% ipython --no-banner

In [1]: import numpy as np

In [2]: import numpy.linalg as la

In [3]: np.set_printoptions(precision=2, suppress=True, linewidth=120, floatmode="fixed")

In [4]: def rnd(a):
   ...:     return np.round(a, 2) + 0
   ...: 

In [5]: feats = np.loadtxt("w.csv", delimiter=",")

In [6]: rnd(feats)
Out[6]: 
array([[ 0.97,  0.01, -0.19,  0.15],
       [ 0.01,  1.00,  0.06, -0.05],
       [-0.19,  0.06, -0.21,  0.96],
       [ 0.15, -0.05,  0.96,  0.24]])

In [7]: x0 = np.array([0, 2, 0, 2])

In [8]: target = feats @ x0

In [9]: b, lr = np.zeros(4), 1 / la.norm(feats, 2) ** 2

In [10]: for i in range(5):
    ...:     b -= lr * feats.T @ (feats @ b - target)
    ...:     if i % 1 == 0: print(i, round(la.norm(feats @ b - target), 2))
    ...: 
0 0.0
1 0.0
2 0.0
3 0.0
4 0.0

In [11]: rnd(la.cond(feats))
Out[11]: np.float64(1.0)

In [12]: rnd(b)
Out[12]: array([0.00, 2.00, 0.00, 2.00])

In [13]: w, evecs = la.eig(feats)

In [14]: rnd(np.sort(la.eigvals(la.inv(feats))))
Out[14]: array([-1.00,  1.00,  1.00,  1.00])

In [15]: rnd(feats @ evecs[:, 0] - w[0] * evecs[:, 0])
Out[15]: array([0.00, 0.00, 0.00, 0.00])

In [16]: rnd(np.sort(la.eigvals(feats @ feats)))
Out[16]: array([1.00, 1.00, 1.00, 1.00])

In [17]: rnd(w)
Out[17]: array([ 1.00, -1.00,  1.00,  1.00])

In [18]: mat = np.loadtxt("data.csv", delimiter=",")

In [19]: mat
Out[19]: 
array([[  0.39,  -2.38,  -3.42,  -0.14],
       [  0.68,   0.09,  -5.82, -15.85],
       [  2.44, -11.21,   6.91,  21.55],
       [  6.04,   6.46,  -7.22,  -6.66],
       [-16.41, -18.35,  -2.64, -23.71],
       [-17.45, -19.89,  -1.77, -10.24],
       [ -1.56,   4.55, -11.62,  -7.96],
       [ -9.24,  -0.79, -12.89,  -9.80],
       [-13.00, -19.76,   1.70, -11.11],
       [-13.09,  -8.82,  -8.86, -25.27],
       [-16.19, -16.71,  -3.91, -20.08],
       [-19.51, -17.56,  -5.81, -20.19],
       [-12.46, -18.60,   1.17,  -5.36],
       [ -0.79,  -7.01,  -0.05,   0.71],
       [-15.43,  -8.38, -11.07, -20.55],
       [ -6.20,  -9.27,  -2.40,  -2.80],
       [  6.29,   1.88,  -2.61,   0.35],
       [ -1.57,  -6.20,  -1.47,  -1.05],
       [-15.38, -14.44,  -5.61, -31.56],
       [ -2.08, -11.86,   3.28,  -5.88],
       [ -0.67,   1.00,  -7.65, -10.66],
       [  6.08,   1.63,  -2.10,  21.18],
       [ 18.25,  13.37,  -3.30,  16.23],
       [-14.79, -15.42,  -3.68,  -5.56],
       [  2.58, -10.45,   6.00,   6.88],
       [-16.78, -19.29,  -1.55,   0.42],
       [-17.62, -17.28,  -4.65, -25.12],
       [ 14.93,  -5.19,  11.43,  22.56],
       [-17.87, -24.08,   1.82,  -9.33],
       [ -6.75, -10.36,  -2.02, -11.75],
       [ -9.59,  -3.04, -11.26, -17.90]])

In [20]: Xc = (mat - mat.mean(axis=0)) / mat.std(axis=0)

In [21]: np.argwhere(np.abs(Xc) > 2)
Out[21]: 
array([[ 2,  3],
       [21,  3],
       [22,  0],
       [22,  1],
       [27,  0],
       [27,  2],
       [27,  3]])

In [22]: b = la.lstsq(np.delete(Xc, 2, axis=1), Xc[:, 2])[0]

In [23]: rnd(b)
Out[23]: array([ 1.50, -1.55,  0.05])

In [24]: f, v = mat[9], mat[8]

In [25]: rnd(f @ f)
Out[25]: np.float64(966.21)

In [26]: p = (f @ v) / (f @ f) * f

In [27]: la.matrix_rank(np.outer(f, v))
Out[27]: np.int64(1)

In [28]: rnd(v - p)
Out[28]: array([ -4.73, -14.19,   7.29,   4.85])

In [29]: rnd(feats.ravel(order="F"))
Out[29]: array([ 0.97,  0.01, -0.19,  0.15,  0.01,  1.00,  0.06, -0.05, -0.19,  0.06, -0.21,  0.96,  0.15, -0.05,  0.96,  0.24])

In [30]: rnd(feats.reshape(-1, 2))
Out[30]: 
array([[ 0.97,  0.01],
       [-0.19,  0.15],
       [ 0.01,  1.00],
       [ 0.06, -0.05],
       [-0.19,  0.06],
       [-0.21,  0.96],
       [ 0.15, -0.05],
       [ 0.96,  0.24]])

In [31]: rnd(feats.reshape(2, -1))
Out[31]: 
array([[ 0.97,  0.01, -0.19,  0.15,  0.01,  1.00,  0.06, -0.05],
       [-0.19,  0.06, -0.21,  0.96,  0.15, -0.05,  0.96,  0.24]])

In [32]: t3 = feats.reshape(4, 2, -1)

In [33]: rnd(np.swapaxes(t3, 1, 2)[0])
Out[33]: 
array([[ 0.97, -0.19],
       [ 0.01,  0.15]])

In [34]: rnd(t3.transpose(1, 0, 2))
Out[34]: 
array([[[ 0.97,  0.01],
        [ 0.01,  1.00],
        [-0.19,  0.06],
        [ 0.15, -0.05]],

       [[-0.19,  0.15],
        [ 0.06, -0.05],
        [-0.21,  0.96],
        [ 0.96,  0.24]]])
